% ipython --no-banner

In [1]: import numpy as np

In [2]: np.set_printoptions(suppress=True, linewidth=160)

In [3]: E = np.array([[7, 3, 1, 3, 4, 0, 9],
   ...:     [8, 2, 2, 4, 8, 6, 4],
   ...:     [0, 0, 2, 4, 9, 0, 6],
   ...:     [3, 7, 9, 5, 0, 6, 0],
   ...:     [8, 9, 5, 2, 2, 0, 2]])

In [4]: other = E[0, 0] * E[1:] - np.outer(E[1:, 0], E[0])

In [5]: other
Out[5]: 
array([[  0, -10,   6,   4,  24,  42, -44],
       [  0,   0,  14,  28,  63,   0,  42],
       [  0,  40,  60,  26, -12,  42, -27],
       [  0,  39,  27, -10, -18,   0, -58]])

In [6]: np.round(E[:, 0] / E[0, 0], 3)
Out[6]: array([1.   , 1.143, 0.   , 0.429, 1.143])

In [7]: np.linalg.matrix_rank(other), np.linalg.matrix_rank(E)
Out[7]: (np.int64(4), np.int64(5))

In [8]: np.diff(other, axis=0)
Out[8]: 
array([[  0,  10,   8,  24,  39, -42,  86],
       [  0,  40,  46,  -2, -75,  42, -69],
       [  0,  -1, -33, -36,  -6, -42, -31]])

In [9]: round(np.linalg.norm(other), 3)
Out[9]: np.float64(160.287)

In [10]: np.abs(other).max()
Out[10]: np.int64(63)

In [11]: other.shape
Out[11]: (4, 7)

In [12]: other.sum(axis=1)
Out[12]: array([ 22, 147, 129, -20])

In [13]: other.mean(axis=0)
Out[13]: array([  0.  ,  17.25,  26.75,  12.  ,  14.25,  21.  , -21.75])

In [14]: u = np.array([2, 6])

In [15]: np.array([np.convolve(row, u, "same") for row in E])
Out[15]: 
array([[14, 48, 20, 12, 26, 24, 18],
       [16, 52, 16, 20, 40, 60, 44],
       [ 0,  0,  4, 20, 42, 54, 12],
       [ 6, 32, 60, 64, 30, 12, 36],
       [16, 66, 64, 34, 16, 12,  4]])

In [16]: np.polyval(u, E[3])
Out[16]: array([12, 20, 24, 16,  6, 18,  6])

In [17]: np.cross(E[3, :3], E[4, :3])
Out[17]: array([-46,  57, -29])

In [18]: m1 = np.load("mat.npy")

In [19]: m1
Out[19]: 
array([[  1,  -1,   1,  -1],
       [  1,   0,   0,   0],
       [  1,   1,   1,   1],
       [  1,   2,   4,   8],
       [  1,   3,   9,  27],
       [  1,   4,  16,  64],
       [  1,   5,  25, 125]])

In [20]: np.linalg.matrix_rank(m1, rtol=0.1)
Out[20]: np.int64(1)

In [21]: np.linalg.cond(m1) > 100
Out[21]: np.True_

In [22]: round(np.log10(np.linalg.cond(m1)))
Out[22]: 2

In [23]: [round(float(x), 3) for x in np.linalg.svd(m1, compute_uv=False)[:3]]
Out[23]: [146.699, 5.801, 1.743]

In [24]: left, sig, Vh = np.linalg.svd(m1)

In [25]: np.argmax(sig[:-1] / (sig[1:] + 1e-6)) + 1
Out[25]: np.int64(1)

In [26]: sig.round(3)
Out[26]: array([146.699,   5.801,   1.743,   1.271])

In [27]: other = left[:, :1] @ np.diag(sig[:1]) @ Vh[:1]

In [28]: round(np.abs(m1 - other).max(), 3)
Out[28]: np.float64(3.011)

In [29]: np.linalg.matrix_rank(m1, rtol=0.05)
Out[29]: np.int64(1)

In [30]: other = np.c_[m1[:, :2] @ np.array([[2, 1], [1, 0]]), np.array([3, 0, 5, 4, 5, 5, 4])]

In [31]: other
Out[31]: 
array([[1, 1, 3],
       [2, 1, 0],
       [3, 1, 5],
       [4, 1, 4],
       [5, 1, 5],
       [6, 1, 5],
       [7, 1, 4]])

In [32]: np.round(np.linalg.norm(np.linalg.qr(m1)[0].T @ other, axis=0) ** 2 / ((other ** 2).sum(axis=0) + 1e-12), 3)
Out[32]: array([1.  , 1.  , 0.92])

In [33]: np.linalg.matrix_rank(other)
Out[33]: np.int64(3)

In [34]: other = np.array([[1, 1, 0], [2, 2, 0], [2, 2, 0], [1, 0, 1]])

In [35]: np.einsum("ij->j", m1)
Out[35]: array([  7,  14,  56, 224])

In [36]: np.einsum("ik,kj->ij", m1, other)
Out[36]: 
array([[  0,   1,  -1],
       [  1,   1,   0],
       [  6,   5,   1],
       [ 21,  13,   8],
       [ 52,  25,  27],
       [105,  41,  64],
       [186,  61, 125]])

In [37]: np.linalg.matrix_rank(np.vstack([m1, other.T]))
Out[37]: np.int64(4)

In [38]: np.einsum("ik,kj->ji", m1, other)
Out[38]: 
array([[  0,   1,   6,  21,  52, 105, 186],
       [  1,   1,   5,  13,  25,  41,  61],
       [ -1,   0,   1,   8,  27,  64, 125]])

In [39]: np.linalg.matrix_rank(m1 @ other)
Out[39]: np.int64(2)

In [40]: left, sig, Vh = np.linalg.svd(m1, full_matrices=False)

In [41]: np.round(np.abs(Vh[0]), 3)
Out[41]: array([0.011, 0.047, 0.211, 0.976])

In [42]: np.round(np.cumsum(sig ** 2) / np.sum(sig ** 2), 3)
Out[42]: array([0.998, 1.   , 1.   , 1.   ])

In [43]: sig.round(3)
Out[43]: array([146.699,   5.801,   1.743,   1.271])

In [44]: round(float(np.sqrt((sig ** 2).sum())), 3), np.round(np.linalg.norm(m1), 3)
Out[44]: (146.83, np.float64(146.83))

In [45]: np.round(left.T @ m1 @ Vh.T, 3) + 0
Out[45]: 
array([[146.699,   0.   ,   0.   ,   0.   ],
       [  0.   ,   5.801,   0.   ,   0.   ],
       [  0.   ,   0.   ,   1.743,   0.   ],
       [  0.   ,   0.   ,   0.   ,   1.271]])

In [46]: A = np.load("w.npy")

In [47]: A
Out[47]: 
array([[1, 3, 1, 2, 0],
       [0, 1, 1, 3, 3],
       [0, 0, 0, 1, 1],
       [0, 0, 0, 0, 1],
       [0, 0, 0, 0, 0]])

In [48]: (A + A.T) / 2
Out[48]: 
array([[1. , 1.5, 0.5, 1. , 0. ],
       [1.5, 1. , 0.5, 1.5, 1.5],
       [0.5, 0.5, 0. , 0.5, 0.5],
       [1. , 1.5, 0.5, 0. , 0.5],
       [0. , 1.5, 0.5, 0.5, 0. ]])

In [49]: (A - A.T) / 2
Out[49]: 
array([[ 0. ,  1.5,  0.5,  1. ,  0. ],
       [-1.5,  0. ,  0.5,  1.5,  1.5],
       [-0.5, -0.5,  0. ,  0.5,  0.5],
       [-1. , -1.5, -0.5,  0. ,  0.5],
       [ 0. , -1.5, -0.5, -0.5,  0. ]])

In [50]: round(float(np.linalg.det(A)), 3)
Out[50]: 0.0

In [51]: round(float(np.abs(np.linalg.eigvals(A)).max()), 3)
Out[51]: 1.0

In [52]: np.allclose(A @ A.T, A.T @ A)
Out[52]: False
